% ipython --no-banner

In [1]: import numpy as np

In [2]: np.set_printoptions(precision=2, suppress=True, linewidth=200, sign=" ")

In [3]: J = np.load("x.npy")

In [4]: J
Out[4]: 
array([[ 0,  0,  0,  0, -1,  0,  2,  2, -1, -2,  2],
       [ 2,  0,  0,  0,  0, -1,  0,  2,  2, -1, -2],
       [-2,  2,  0,  0,  0,  0, -1,  0,  2,  2, -1],
       [-1, -2,  2,  0,  0,  0,  0, -1,  0,  2,  2],
       [ 2, -1, -2,  2,  0,  0,  0,  0, -1,  0,  2],
       [ 2,  2, -1, -2,  2,  0,  0,  0,  0, -1,  0],
       [ 0,  2,  2, -1, -2,  2,  0,  0,  0,  0, -1],
       [-1,  0,  2,  2, -1, -2,  2,  0,  0,  0,  0],
       [ 0, -1,  0,  2,  2, -1, -2,  2,  0,  0,  0],
       [ 0,  0, -1,  0,  2,  2, -1, -2,  2,  0,  0],
       [ 0,  0,  0, -1,  0,  2,  2, -1, -2,  2,  0]])

In [5]: rng = np.random.default_rng(66430)

In [6]: lab = rng.permutation(11)

In [7]: print(lab)
[  5   9   0  10   7   4   8   6   3   1   2]

In [8]: A2 = J[lab][:, lab]

In [9]: round(np.linalg.det(A2), 2), round(float(np.linalg.det(J[lab])), 2)
Out[9]: (np.float64(685346.0), -685346.0)

In [10]: A2
Out[10]: 
array([[ 0, -1,  2,  0,  0,  2,  0,  0, -2,  2, -1],
       [ 2,  0,  0,  0, -2,  2,  2, -1,  0,  0, -1],
       [ 0, -2,  0,  2,  2, -1, -1,  2,  0,  0,  0],
       [ 2,  2,  0,  0, -1,  0, -2,  2, -1,  0,  0],
       [-2,  0, -1,  0,  0, -1,  0,  2,  2,  0,  2],
       [ 0,  0,  2,  2,  0,  0, -1,  0,  2, -1, -2],
       [-1,  0,  0,  0,  2,  2,  0, -2,  2, -1,  0],
       [ 2,  0,  0, -1,  0, -2,  0,  0, -1,  2,  2],
       [ 0,  2, -1,  2, -1,  0,  0,  0,  0, -2,  2],
       [-1, -1,  2, -2,  2,  0,  2,  0,  0,  0,  0],
       [ 0,  2, -2, -1,  0,  0,  2, -1,  0,  2,  0]])
